% ipython --no-banner

In [1]: import numpy as np

In [2]: from numpy import linalg as LA

In [3]: np.set_printoptions(suppress=True, linewidth=120)

In [4]: F = np.array([[0, 1, 0], [1, 0, 0], [0, 0, 1]])

In [5]: x0 = np.array([3, 1, 1])

In [6]: F @ np.ones(3)
Out[6]: array([1., 1., 1.])

In [7]: F @ x0
Out[7]: array([1, 3, 1])

In [8]: print((F @ x0).argmax())
1

In [9]: print(np.einsum("ij,j->i", F, x0))
[1 3 1]

In [10]: x0 = np.array([1, 0, 1])

In [11]: F.T @ (F @ x0)
Out[11]: array([1, 0, 1])

In [12]: np.round(np.abs(LA.eigvals(F)), 2)
Out[12]: array([1., 1., 1.])

In [13]: np.round(LA.inv(F), 2)
Out[13]: 
array([[0., 1., 0.],
       [1., 0., 0.],
       [0., 0., 1.]])

In [14]: [p for p in range(1, 25) if np.allclose(LA.matrix_power(F, p), np.eye(3))]
Out[14]: [2, 4, 6, 8, 10, 12, 14, 16, 18, 20, 22, 24]

In [15]: np.round(np.sort(np.abs(np.degrees(np.angle(LA.eigvals(F))))), 2)
Out[15]: array([  0.,   0., 180.])

In [16]: print(F @ F)
[[1 0 0]
 [0 1 0]
 [0 0 1]]

In [17]: print(np.round(np.sort(LA.eigvals(F).real), 2))
[-1.  1.  1.]

In [18]: (LA.matrix_power((F != 0) + (F.T != 0) + np.eye(3), 3) > 0).astype(int)
Out[18]: 
array([[1, 1, 0],
       [1, 1, 0],
       [0, 0, 1]])

In [19]: np.round(LA.norm(F, axis=0), 2)
Out[19]: array([1., 1., 1.])

In [20]: F @ F.T
Out[20]: 
array([[1, 0, 0],
       [0, 1, 0],
       [0, 0, 1]])

In [21]: np.round(LA.pinv(F), 2)
Out[21]: 
array([[0., 1., 0.],
       [1., 0., 0.],
       [0., 0., 1.]])

In [22]: np.round(LA.svd(F, compute_uv=False), 2)
Out[22]: array([1., 1., 1.])

In [23]: F[:, 2] @ F[:, 0]
Out[23]: np.int64(0)

In [24]: data = np.loadtxt("mat.csv", delimiter=",")

In [25]: data
Out[25]: 
array([[-1.44, -1.08, -1.17,  0.27],
       [ 0.64,  0.48,  0.52, -0.12],
       [ 1.12,  0.84,  0.91, -0.21]])

In [26]: U, sig, Vh = LA.svd(data)

In [27]: V = Vh[:(sig > 1e-8).sum()]

In [28]: rng = np.random.default_rng(7385)

In [29]: x0 = data[2] + 5 * data[1] + rng.integers(2) * np.eye(4)[2]

In [30]: x0.round(2)
Out[30]: array([ 4.32,  3.24,  4.51, -0.81])

In [31]: np.round(V.T @ V, 2)
Out[31]: 
array([[ 0.44,  0.33,  0.36, -0.08],
       [ 0.33,  0.25,  0.27, -0.06],
       [ 0.36,  0.27,  0.29, -0.07],
       [-0.08, -0.06, -0.07,  0.02]])

In [32]: np.round(np.diag(V.T @ V), 2)
Out[32]: array([0.44, 0.25, 0.29, 0.02])

In [33]: np.round(LA.norm(x0 - V.T @ V @ x0), 2)
Out[33]: np.float64(0.84)

In [34]: r0 = np.array([0, -2, 0])

In [35]: arr = np.array([np.roll(r0, i) for i in range(3)])

In [36]: print(arr)
[[ 0 -2  0]
 [ 0  0 -2]
 [-2  0  0]]

In [37]: x0 = np.array([2, 2, 1])

In [38]: h1 = np.maximum(arr @ x0, 0)

In [39]: np.maximum(arr @ x0, 0) - np.maximum(-arr @ x0, 0)
Out[39]: array([-4, -2, -4])

In [40]: np.round(np.tanh(arr @ x0), 2)
Out[40]: array([-1.  , -0.96, -1.  ])

In [41]: h1
Out[41]: array([0, 0, 0])

In [42]: np.maximum(arr @ (3 * x0), 0)
Out[42]: array([0, 0, 0])

In [43]: arr.shape
Out[43]: (3, 3)

In [44]: print(np.unravel_index(np.abs(arr).argmax(), arr.shape))
(np.int64(0), np.int64(1))

In [45]: np.round(arr.mean(axis=0), 2)
Out[45]: array([-0.67, -0.67, -0.67])

In [46]: np.round(LA.svd(arr, compute_uv=False), 2)
Out[46]: array([2., 2., 2.])

In [47]: print(np.abs(arr).max())
2

In [48]: arr.sum(axis=1)
Out[48]: array([-2, -2, -2])

In [49]: B = arr / LA.norm(arr, axis=1, keepdims=True)

In [50]: gram = B @ B.T

In [51]: np.argwhere(np.triu(np.abs(gram) > 0.95, 1))
Out[51]: array([], shape=(0, 2), dtype=int64)

In [52]: print((np.abs(gram) > 0.9).astype(int))
[[1 0 0]
 [0 1 0]
 [0 0 1]]

In [53]: (gram - 2 * np.eye(3)).round(6).argmax(axis=1)
Out[53]: array([1, 0, 0])

In [54]: np.round(LA.svd(arr, compute_uv=False), 2)
Out[54]: array([2., 2., 2.])

In [55]: arr[:, 1] @ arr[:, 0]
Out[55]: np.int64(0)

In [56]: lab = rng.permutation(3)

In [57]: B = arr[:, lab] * rng.choice([-1, 1], 3)

In [58]: B
Out[58]: 
array([[ 0,  0, -2],
       [ 0, -2,  0],
       [ 2,  0,  0]])

In [59]: U, _, Vh = LA.svd(arr.T @ B)

In [60]: print(np.round(LA.lstsq(arr, B)[0], 2))
[[-1.  0.  0.]
 [ 0.  0.  1.]
 [ 0.  1.  0.]]

In [61]: U @ Vh
Out[61]: 
array([[-1.,  0.,  0.],
       [ 0.,  0.,  1.],
       [ 0.,  1.,  0.]])

In [62]: A = np.load("m.npy")

In [63]: print(A)
[[ 3 -2  0]
 [ 0 -4  0]
 [ 0  0  3]]

In [64]: # triangular

In [65]: W = np.array([[-3, -1, 2, 0, 3, 0], [2, -1, -3, 1, -1, 0], [0, 2, 2, 1, 2, -2]])

In [66]: beta = np.array([-2, 1, -1, -1, -1, 0])

In [67]: act = np.maximum(A @ W + beta, 0)

In [68]: LA.matrix_rank(act)
Out[68]: np.int64(3)

In [69]: cent = np.array([[9, 9], [7, 8], [9, 5], [7, 1], [4, 1], [6, 1]])

In [70]: print(W @ cent)
[[ -4 -22]
 [-13  -5]
 [ 35  27]]

In [71]: (act @ cent).round(6).argmax(axis=1)
Out[71]: array([0, 0, 0])

In [72]: act @ cent
Out[72]: 
array([[139,  65],
       [146,  98],
       [128,  88]])

In [73]: print(round(float(LA.norm(data[0] - data[2])), 2))
3.85

In [74]: print(round(float(LA.norm(data, 1)), 2), round(float(LA.norm(data, np.inf)), 2))
3.2 3.96

In [75]: np.round(LA.norm(data, axis=1), 2)
Out[75]: array([2.16, 0.96, 1.68])

In [76]: round(float(LA.norm(data) ** 2 / LA.norm(data, 2) ** 2), 2)
Out[76]: 1.0

In [77]: print(LA.norm(data, axis=1).argmax())
0

In [78]: m1 = np.loadtxt("out0.csv", delimiter=",")

In [79]: m1.round(2) + 0
Out[79]: 
array([[ 0.33,  0.33,  0.33, -0.04],
       [ 0.33,  0.33,  0.33, -0.04],
       [ 0.33,  0.33,  0.33, -0.04],
       [-0.04, -0.04, -0.04,  0.  ]])

In [80]: LA.cond(m1) > 100
Out[80]: np.True_

In [81]: np.round(LA.norm(m1, 2) / LA.norm(m1), 2)
Out[81]: np.float64(1.0)

In [82]: LA.matrix_rank(m1, rtol=0.1)
Out[82]: np.int64(1)

In [83]: r = LA.matrix_rank(m1)

In [84]: r
Out[84]: np.int64(1)

In [85]: N = LA.svd(m1)[2][r:].T

In [86]: [int(LA.matrix_rank(m1[:i])) for i in range(1, len(m1) + 1)]
Out[86]: [1, 1, 1, 1]

In [87]: LA.matrix_rank(m1.T @ m1), LA.matrix_rank(m1 @ m1.T)
Out[87]: (np.int64(1), np.int64(1))

In [88]: [int(LA.matrix_rank(m1[:, :j + 1])) for j in range(4)]
Out[88]: [1, 1, 1, 1]

In [89]: np.allclose(m1 @ N, 0)
Out[89]: True

In [90]: N.shape
Out[90]: (4, 3)

In [91]: theta = np.radians(45)

In [92]: r_ = np.eye(4)

In [93]: r_[1, 1] = r_[2, 2] = np.cos(theta)

In [94]: r_[1, 2], r_[2, 1] = -np.sin(theta), np.sin(theta)

In [95]: r_.round(2)
Out[95]: 
array([[ 1.  ,  0.  ,  0.  ,  0.  ],
       [ 0.  ,  0.71, -0.71,  0.  ],
       [ 0.  ,  0.71,  0.71,  0.  ],
       [ 0.  ,  0.  ,  0.  ,  1.  ]])

In [96]: B = m1 @ r_.T

In [97]: B.round(2) + 0
Out[97]: 
array([[ 0.33,  0.  ,  0.47, -0.04],
       [ 0.33,  0.  ,  0.47, -0.04],
       [ 0.33,  0.  ,  0.47, -0.04],
       [-0.04,  0.  , -0.05,  0.  ]])

In [98]: np.allclose(m1 @ m1.T, B @ B.T)
Out[98]: True

In [99]: round(float(LA.det(r_)), 2), round(np.trace(r_), 2)
Out[99]: (1.0, np.float64(3.41))

In [100]: np.allclose(LA.norm(m1, axis=1), LA.norm(B, axis=1))
Out[100]: True

In [101]: r0 = np.array([2, 1, 2, 0])

In [102]: B = r_ + np.outer(r0, np.eye(4)[1])

In [103]: round(LA.det(B) / LA.det(r_), 2), round(1 + LA.solve(r_, r0)[1], 2)
Out[103]: (np.float64(3.12), np.float64(3.12))

In [104]: J = np.array([[0.0, 1.0], [1.0, 0.0]])

In [105]: ev, V = LA.eig(J)

In [106]: J @ V[:, 0] - ev[0] * V[:, 0]
Out[106]: array([0., 0.])

In [107]: np.round(np.sort(LA.eigvals(J @ J)), 2)
Out[107]: array([1., 1.])

In [108]: np.round(np.sort(LA.eigvals(J.T)), 2)
Out[108]: array([-1.,  1.])

In [109]: ev
Out[109]: array([ 1., -1.])

In [110]: np.all(LA.eigvalsh(J) > 0)
Out[110]: np.False_

In [111]: U, sig, Vh = LA.svd(data)

In [112]: print(sig.round(2) + 0)
[2.9 0.  0. ]

In [113]: B = U[:, :1] @ np.diag(sig[:1]) @ Vh[:1]

In [114]: print(round(float(LA.norm(data - B, 2)), 2), round(float(sig[1]), 2))
0.0 0.0

In [115]: print(round(LA.norm(data - B) / LA.norm(data), 2))
0.0

In [116]: gram = J.T @ J

In [117]: LA.matrix_rank(gram)
Out[117]: np.int64(2)

In [118]: np.round(LA.eigvalsh(gram)[::-1], 2)
Out[118]: array([1., 1.])

In [119]: np.trace(gram), (J ** 2).sum()
Out[119]: (np.float64(2.0), np.float64(2.0))

In [120]: K, _ = LA.qr(np.array([[-0.9, -0.6, -1.0], [0.5, 0.9, 0.3], [-0.2, 0.1, -1.2]]))

In [121]: print(K.round(2))
[[-0.86 -0.34 -0.38]
 [ 0.48 -0.81 -0.35]
 [-0.19 -0.49  0.85]]

In [122]: q, r_ = LA.qr(K)

In [123]: print(r_.round(2) + 0)
[[1. 0. 0.]
 [0. 1. 0.]
 [0. 0. 1.]]

In [124]: theta = np.radians(36)

In [125]: r_ = np.eye(3)

In [126]: r_[2, 2] = r_[1, 1] = np.cos(theta)

In [127]: r_[2, 1], r_[1, 2] = -np.sin(theta), np.sin(theta)

In [128]: print(r_.round(2))
[[ 1.    0.    0.  ]
 [ 0.    0.81  0.59]
 [ 0.   -0.59  0.81]]

In [129]: B = K @ r_.T

In [130]: np.allclose(LA.norm(K, axis=1), LA.norm(B, axis=1))
Out[130]: True

In [131]: B.round(2)
Out[131]: 
array([[-0.86, -0.5 , -0.11],
       [ 0.48, -0.86,  0.19],
       [-0.19,  0.11,  0.98]])

In [132]: np.round(LA.det(r_), 2), np.round(np.trace(r_), 2)
Out[132]: (np.float64(1.0), np.float64(2.62))

In [133]: E = np.load("block1.npy")

In [134]: E
Out[134]: 
array([[  6.43,   1.74,   2.54],
       [ -4.5 , -10.84,  -0.46],
       [ -7.24,   5.39,   0.63],
       [  5.29, -16.13,   0.19],
       [ -4.03,   0.88,  -2.95],
       [  1.7 ,   2.62,   2.96],
       [  8.26,  -6.71,  -0.3 ],
       [-19.85,   4.11,  -1.34],
       [ 12.02, -14.17,   4.75],
       [-11.92,  -9.56,  -8.08],
       [ 10.4 ,   5.52,  -5.22],
       [ -0.51,   5.55,  -9.35],
       [-17.5 ,  -3.67,  -6.15],
       [-10.86,   6.98,  -0.65],
       [  1.07,   1.82,  -1.74],
       [ -4.57,   3.95,  -2.07],
       [  9.76,  -3.02,  -6.26],
       [-16.55,   5.63,   5.25],
       [  5.71,   6.44,   2.99],
       [  2.87,  -3.41,   1.75],
       [ 12.76,  -9.12,   1.66],
       [-12.07,  -1.67,  -8.99],
       [ -1.87,  14.03,   0.37],
       [ -6.62,  -4.67,  -3.8 ]])

In [135]: cent = E[[6, 14]].astype(float)

In [136]: for _ in range(5):
     ...:     lab = LA.norm(E[:, None] - cent, axis=-1).argmin(axis=1)
     ...:     cent = np.array([E[lab == j].mean(axis=0) for j in range(2)])
     ...: 

In [137]: lab
Out[137]: array([0, 0, 1, 0, 1, 0, 0, 1, 0, 1, 0, 1, 1, 1, 1, 1, 0, 1, 0, 0, 0, 1, 1, 1])

In [138]: np.bincount(lab)
Out[138]: array([11, 13])

In [139]: np.round(cent[1] - cent[0], 2)
Out[139]: array([-15.08,   6.49,  -3.41])
